% ipython --no-banner

In [1]: import numpy as np

In [2]: import numpy.linalg as la

In [3]: np.set_printoptions(precision=2, suppress=True, linewidth=120)

In [4]: W0 = np.load("m.npy")

In [5]: W0
Out[5]: 
array([[ -0.3,  -0.2,  -0.2,   0. ,  -0.9,  -0.9,  -0.1,   0.9,   1.2,  -0.1,   0. ],
       [  0. ,  -1. ,  -0.3,   0.5,   0.1,  -0.6,   0.2,   0.5,   0.7,  -0.3,  -0.8],
       [  0. ,   0.6,  -0.8,   1.3,   1.3,  -0.4,   0. ,   0.4,   0.9,  -1.3,   0. ],
       [-12. ,  14. , -34. , -60. , -16. ,  28. ,  -2. , -14. ,  24. ,   4. , -38. ],
       [ -2.2,   2.3,  -0.2,   1.3,   0.6,  -0.1,  -1. ,  -0.4,  -0.2,   1.5,  -0.9],
       [  0.2,   1. ,   0.5,  -0.9,  -1.2,  -1.2,   0.4,  -0.8,   1.3,   1.9,   1.4],
       [ -0.7,  -1.1,   0. ,  -0.8,   0.2,   0.2,  -0.6,  -1.9,  -0.6,  -0.8,  -0.2],
       [  2.1,   0.8,   1. ,   1.4,  -1.1,  -0.9,  -0.3,   0. ,   1.3,   0. ,  -0.5],
       [ -1.1,   1. ,  -1.1,   0.3,  -0.4,  -1.2,  -0.5,   1. ,   0.7,   0.1,   0.7],
       [ -0.6,   0.5,  -0.5,   0. ,   1.2,  -0.1,  -0.1,  -0.5,   1.7,  -2. ,  -0.9],
       [ -1. ,   0.4,  -0.6,   1. ,  -2.4,   0.5,   0. ,  -1.4,  -1.4,  -0.3,   0.2],
       [  0.9,   0.8,  -1.3,   0. ,  -1.9,  -0.8,  -1.3,  -1.1,  -0.1,   0.3,   0.1]])

In [6]: x0 = np.array([-3, 1, 3, -3, 2, 1, -3, 1, -1, 2, 0])

In [7]: rhs = W0 @ x0

In [8]: c, lr = np.zeros(11), 1 / la.norm(W0, 2) ** 2

In [9]: for i in range(15):
   ...:     c -= lr * W0.T @ (W0 @ c - rhs)
   ...:     if i % 5 == 0: print(i, round(la.norm(W0 @ c - rhs), 2))
   ...: 
0 19.84
5 19.67
10 19.51

In [10]: np.round(la.cond(W0), 2)
Out[10]: np.float64(561.01)

In [11]: c
Out[11]: array([-0.22,  0.18, -0.38, -0.74, -0.13,  0.36, -0.02, -0.16,  0.24,  0.11, -0.45])
